>>> import numpy as np
>>> np.set_printoptions(precision=1, suppress=True, linewidth=200, floatmode="fixed")
>>> def rd(a):
...     return np.round(a, 1) + 0
... 
>>> feats = np.load("x.npy")
>>> print(feats)
[[-2  3  3  2]
 [ 2  2  3 -2]
 [ 1  0  1 -1]
 [ 4  5 -3 -4]]
>>> print(rd(np.linalg.norm(feats, 2) / np.linalg.norm(feats)))
0.8
>>> print(np.linalg.cond(feats) > 100)
True
>>> print([round(float(x), 1) for x in np.linalg.svd(feats, compute_uv=False)[:3]])
[8.6, 5.6, 3.4]
>>> B = feats / np.linalg.norm(feats, axis=1, keepdims=True)
>>> cov = B @ B.T
>>> print(np.argwhere(np.triu(np.abs(cov) > 0.95, 1)))
[]
>>> print(rd(cov[2]))
[-0.1  0.9  1.0  0.4]
>>> print(rd(np.degrees(np.arccos(np.clip(cov[2, 0], -1, 1)))))
96.5
>>> print(rd(np.linalg.norm(B, axis=1)))
[1.0 1.0 1.0 1.0]
>>> Uu, sv, Vh = np.linalg.svd(feats)
>>> vecs = Vh[:(sv > 1e-8).sum()]
>>> rng = np.random.default_rng(5701)
>>> x = feats[2] + -1 * feats[0] + rng.integers(2) * np.eye(4)[0]
>>> print(x)
[ 3.0 -3.0 -2.0 -3.0]
>>> print(rd(np.linalg.norm(x - vecs.T @ vecs @ x)))
0.0
>>> print(np.count_nonzero(feats))
15
>>> print(feats.sum(axis=0))
[ 5 10  4 -5]
>>> print(np.linalg.matrix_rank(feats))
3
>>> print(rd(np.linalg.norm(feats)))
10.8
>>> print(rd(feats.mean(axis=0)))
[ 1.2  2.5  1.0 -1.2]
>>> w1 = np.array([[2, -2], [1, 0], [-2, -2], [-2, 1]])
>>> coef = np.array([-7, -1])
>>> H = np.maximum(feats @ w1 + coef, 0)
>>> print(H)
[[ 0  0]
 [ 0  0]
 [ 0  0]
 [20  0]]
>>> cent = np.array([[-7, -2], [6, -2]])
>>> print((H @ cent).round(6).argmax(axis=1))
[0 0 0 1]
>>> J = np.load("layer0.npy")
>>> print(J)
[[  0.1   0.1   2.0  -2.4]
 [-12.1  -9.6  -8.6   3.0]
 [-14.3 -11.2  -9.7   3.2]
 [  6.7   5.0   4.3  -1.7]
 [ -0.9  -0.3   0.5   0.0]
 [  0.0  -0.6  -1.8   0.3]
 [  6.9   5.5   4.7  -1.1]
 [ -2.5  -1.9  -2.4   1.3]
 [-10.3  -8.0  -8.3   3.8]
 [  8.2   6.2   3.7  -0.1]
 [ -6.6  -4.8  -4.6   2.6]
 [ -7.5  -5.7  -2.8  -0.1]
 [  4.7   2.6   0.4  -0.1]
 [ -3.7  -3.1  -2.7   0.5]
 [ -7.7  -5.6  -4.0   0.9]
 [ -6.6  -5.5  -6.0   2.5]
 [ -0.8  -1.4  -3.8   1.6]
 [  5.1   3.8   0.9   1.5]
 [  0.8  -0.1  -2.2   1.6]
 [ 13.7  10.5   8.9  -2.9]
 [  3.4   1.9  -2.0   2.8]
 [ -4.6  -3.6  -5.6   3.7]
 [ -6.6  -5.5  -6.2   2.9]
 [ -6.3  -5.3  -6.5   3.3]
 [  2.5   2.8   4.5  -1.8]
 [  2.2   1.4   1.8  -1.9]
 [  0.8   0.1  -0.4   0.6]
 [ -7.0  -5.7  -5.7   2.0]
 [ -4.6  -3.4  -1.8  -0.1]
 [  6.9   5.0   3.0  -0.1]
 [-11.4  -9.2  -8.3   2.9]
 [  4.7   2.9   0.2   0.8]
 [ -1.3  -0.5   2.2  -2.1]
 [ -0.1  -0.3  -2.1   2.1]
 [  1.9   1.8   3.3  -1.6]
 [  0.7   0.7   1.7  -1.0]
 [  7.8   6.1   5.9  -1.7]
 [-12.2  -9.6  -8.5   3.0]
 [  0.2   0.0  -0.2   0.3]]
>>> blk = np.stack([J, 5 * J, J[::-1]])
>>> print((blk @ J.T).shape)
(3, 39, 39)
>>> print(blk.shape)
(3, 39, 4)
>>> print(np.linalg.matrix_rank(blk))
[4 4 4]
>>> print(rd(np.linalg.norm(blk, axis=(1, 2))))
[ 61.2 306.0  61.2]
>>> X = np.load("arr.npy")
>>> print(X)
[[-0.2  8.9  2.9 15.1  8.8 15.0 15.0  0.0  9.3 -0.1  3.0  0.0]
 [ 8.9 18.0  7.0 17.2  6.0 19.8 19.9 12.1  3.0 12.1 15.9  0.0]
 [ 6.0 13.0  5.0 13.1  5.0 15.1 15.1  8.0  3.2  8.0 11.1  0.0]
 [ 0.1  0.1  0.0 -0.1  0.1  0.0 -0.1 -0.1 -0.1  0.0  0.1 -0.1]]
>>> print(np.linalg.matrix_rank(X, rtol=0.1))
2
>>> print([round(float(x), 1) for x in np.linalg.svd(X, compute_uv=False)[:3]])
[63.0, 15.4, 0.3]
